$ ipython --no-banner

In [1]: import numpy as np

In [2]: np.set_printoptions(precision=2, suppress=True, linewidth=100, floatmode="fixed")

In [3]: def tidy(a):
   ...:     return np.round(a, 2) + 0
   ...: 

In [4]: M = np.load("dump.npy")

In [5]: M
Out[5]: 
array([[0, 0, 0, 0, 1, 0, 0, 0],
       [0, 0, 0, 0, 0, 0, 1, 0],
       [0, 0, 0, 0, 0, 0, 0, 1],
       [0, 0, 0, 0, 0, 1, 1, 0],
       [1, 0, 0, 0, 0, 0, 1, 0],
       [0, 0, 0, 1, 0, 0, 1, 1],
       [0, 1, 0, 1, 1, 1, 0, 1],
       [0, 0, 1, 0, 0, 1, 1, 0]])

In [6]: [round(float(np.linalg.det(M[:i, :i])), 2) + 0 for i in range(1, 9)]
Out[6]: [0.0, 0.0, 0.0, 0.0, 0.0, 0.0, 0.0, 1.0]

In [7]: tidy(np.linalg.eigvalsh(M).min())
Out[7]: np.float64(-2.14)

In [8]: np.all(np.linalg.eigvalsh(M) > 0)
Out[8]: np.False_

In [9]: ev, V = np.linalg.eigh(M)

In [10]: np.abs(V[:, -1]).round(6).argmax()
Out[10]: np.int64(6)

In [11]: tidy(V.T @ M @ V)
Out[11]: 
array([[-2.14,  0.00,  0.00,  0.00,  0.00,  0.00,  0.00,  0.00],
       [ 0.00, -1.51,  0.00,  0.00,  0.00,  0.00,  0.00,  0.00],
       [ 0.00,  0.00, -0.76,  0.00,  0.00,  0.00,  0.00,  0.00],
       [ 0.00,  0.00,  0.00, -0.60,  0.00,  0.00,  0.00,  0.00],
       [ 0.00,  0.00,  0.00,  0.00,  0.29,  0.00,  0.00,  0.00],
       [ 0.00,  0.00,  0.00,  0.00,  0.00,  0.72,  0.00,  0.00],
       [ 0.00,  0.00,  0.00,  0.00,  0.00,  0.00,  1.12,  0.00],
       [ 0.00,  0.00,  0.00,  0.00,  0.00,  0.00,  0.00,  2.89]])

In [12]: tidy(V.T @ V)
Out[12]: 
array([[1.00, 0.00, 0.00, 0.00, 0.00, 0.00, 0.00, 0.00],
       [0.00, 1.00, 0.00, 0.00, 0.00, 0.00, 0.00, 0.00],
       [0.00, 0.00, 1.00, 0.00, 0.00, 0.00, 0.00, 0.00],
       [0.00, 0.00, 0.00, 1.00, 0.00, 0.00, 0.00, 0.00],
       [0.00, 0.00, 0.00, 0.00, 1.00, 0.00, 0.00, 0.00],
       [0.00, 0.00, 0.00, 0.00, 0.00, 1.00, 0.00, 0.00],
       [0.00, 0.00, 0.00, 0.00, 0.00, 0.00, 1.00, 0.00],
       [0.00, 0.00, 0.00, 0.00, 0.00, 0.00, 0.00, 1.00]])

In [13]: tidy(ev)
Out[13]: array([-2.14, -1.51, -0.76, -0.60,  0.29,  0.72,  1.12,  2.89])

In [14]: rng = np.random.default_rng(747)

In [15]: idx = rng.permutation(8)

In [16]: idx
Out[16]: array([4, 3, 6, 0, 2, 1, 7, 5])

In [17]: M2 = M[idx][:, idx]

In [18]: M2
Out[18]: 
array([[0, 0, 1, 1, 0, 0, 0, 0],
       [0, 0, 1, 0, 0, 0, 0, 1],
       [1, 1, 0, 0, 0, 1, 1, 1],
       [1, 0, 0, 0, 0, 0, 0, 0],
       [0, 0, 0, 0, 0, 0, 1, 0],
       [0, 0, 1, 0, 0, 0, 0, 0],
       [0, 0, 1, 0, 1, 0, 0, 1],
       [0, 1, 1, 0, 0, 0, 1, 0]])

In [19]: tidy(np.linalg.det(M2)), tidy(np.linalg.det(M[idx]))
Out[19]: (np.float64(1.0), np.float64(-1.0))

In [20]: np.diag(M2)
Out[20]: array([0, 0, 0, 0, 0, 0, 0, 0])
